$ ipython --no-banner

In [1]: import numpy as np

In [2]: np.set_printoptions(suppress=True, linewidth=100)

In [3]: other = np.array([[-1, 4, -2, 0, 3, 5],
   ...:     [-1, -3, -4, 2, 0, 4],
   ...:     [-2, 1, -1, 1, 1, 1],
   ...:     [0, 3, 2, 0, -5, 1],
   ...:     [4, -4, -5, -1, 1, 3],
   ...:     [-5, -1, -3, -3, -5, 2],
   ...:     [-5, -1, 2, -3, 4, -3],
   ...:     [3, 0, 4, 2, 3, -3]])

In [4]: X = other.T @ other

In [5]: X
Out[5]: 
array([[ 81,  -9,   5,  28,  13,  -3],
       [ -9,  53,  30,   5,  -5,   1],
       [  5,  30,  79,   7,  13, -64],
       [ 28,   5,   7,  28,   9,   3],
       [ 13,  -5,  13,   9,  86, -17],
       [ -3,   1, -64,   3, -17,  74]])

In [6]: other = X / np.linalg.norm(X, axis=1, keepdims=True)

In [7]: G = other @ other.T

In [8]: np.round(np.linalg.norm(other, axis=1), 4)
Out[8]: array([1., 1., 1., 1., 1., 1.])

In [9]: round(float(np.degrees(np.arccos(np.clip(G[4, 2], -1, 1)))), 4)
Out[9]: 70.586

In [10]: G = X.T @ X

In [11]: np.trace(G), (X ** 2).sum()
Out[11]: (np.int64(42691), np.int64(42691))

In [12]: print(np.round(np.linalg.eigvalsh(G)[::-1], 4))
[23379.9463 10558.2172  5384.1867  3175.0113   190.3191     3.3194]

In [13]: rng = np.random.default_rng(843)

In [14]: lab = rng.integers(0, 2, 4)

In [15]: K = (lab[:, None] == lab) * -1 + np.eye(4)

In [16]: K
Out[16]: 
array([[ 0., -1., -1.,  0.],
       [-1.,  0., -1.,  0.],
       [-1., -1.,  0.,  0.],
       [ 0.,  0.,  0.,  0.]])

In [17]: [round(float(x), 4) for x in np.linalg.svd(K, compute_uv=False)[:3]]
Out[17]: [2.0, 1.0, 1.0]

In [18]: round(float(np.linalg.norm(K, 2) / np.linalg.norm(K)), 4)
Out[18]: 0.8165

In [19]: round(float(np.linalg.det(K[::-1])), 4)
Out[19]: 0.0

In [20]: print(round(np.linalg.det(K.T), 4))
0.0

In [21]: np.abs(np.diag(np.linalg.qr(K)[1])) > 1e-9
Out[21]: array([ True,  True,  True, False])

In [22]: np.unique(K.round(6), axis=0).shape
Out[22]: (4, 4)

In [23]: np.round(K @ np.linalg.pinv(K) @ K, 4) + 0
Out[23]: 
array([[ 0., -1., -1.,  0.],
       [-1.,  0., -1.,  0.],
       [-1., -1.,  0.,  0.],
       [ 0.,  0.,  0.,  0.]])
